In [1]: import numpy as np

In [2]: import numpy.linalg as la

In [3]: np.set_printoptions(precision=1, suppress=True, linewidth=100, legacy="1.25")

In [4]: def tidy(a):
   ...:     return np.round(a, 1) + 0
   ...: 

In [5]: m1 = np.load("layer6.npy")

In [6]: m1
Out[6]: 
array([[5., 0., 0.],
       [0., 5., 4.],
       [0., 4., 5.]])

In [7]: # 2 groups of indices that never mix

In [8]: rng = np.random.default_rng(14)

In [9]: idx = rng.permutation(3)

In [10]: idx
Out[10]: array([2, 0, 1])

In [11]: other = m1[idx][:, idx]

In [12]: other
Out[12]: 
array([[5., 0., 4.],
       [0., 5., 0.],
       [4., 0., 5.]])

In [13]: np.allclose(other, m1)
Out[13]: False

In [14]: la.matrix_rank(other)
Out[14]: 3

In [15]: other[:, 3]
IndexError: index 3 is out of bounds for axis 1 with size 3


In [16]: other.sum(axis=1)
Out[16]: array([9., 5., 9.])

In [17]: tidy(other.mean(axis=0))
Out[17]: array([3. , 1.7, 3. ])

In [18]: np.zeros(3, 3)
TypeError: Cannot interpret '3' as a data type


In [19]: other = np.array([[2, 1], [-2, -2]])

In [20]: W2 = np.kron(other, m1)

In [21]: W2
Out[21]: 
array([[ 10.,   0.,   0.,   5.,   0.,   0.],
       [  0.,  10.,   8.,   0.,   5.,   4.],
       [  0.,   8.,  10.,   0.,   4.,   5.],
       [-10.,  -0.,  -0., -10.,  -0.,  -0.],
       [ -0., -10.,  -8.,  -0., -10.,  -8.],
       [ -0.,  -8., -10.,  -0.,  -8., -10.]])

In [22]: W2.shape
Out[22]: (6, 6)

In [23]: tidy(la.det(m1.T))
Out[23]: 45.0

In [24]: tidy(la.eigvals(m1).sum().real)
Out[24]: 15.0

In [25]: (la.matrix_power((m1 != 0) + (m1.T != 0) + np.eye(3), 3) > 0).astype(int)
Out[25]: 
array([[1, 0, 0],
       [0, 1, 1],
       [0, 1, 1]])

In [26]: (m1 != 0).astype(int)
Out[26]: 
array([[1, 0, 0],
       [0, 1, 1],
       [0, 1, 1]])

In [27]: np.flatnonzero(la.matrix_power((m1 != 0) + (m1.T != 0) + np.eye(3), 3)[0])
Out[27]: array([0])

In [28]: tidy(np.sort(la.eigvals(m1).real))
Out[28]: array([1., 5., 9.])
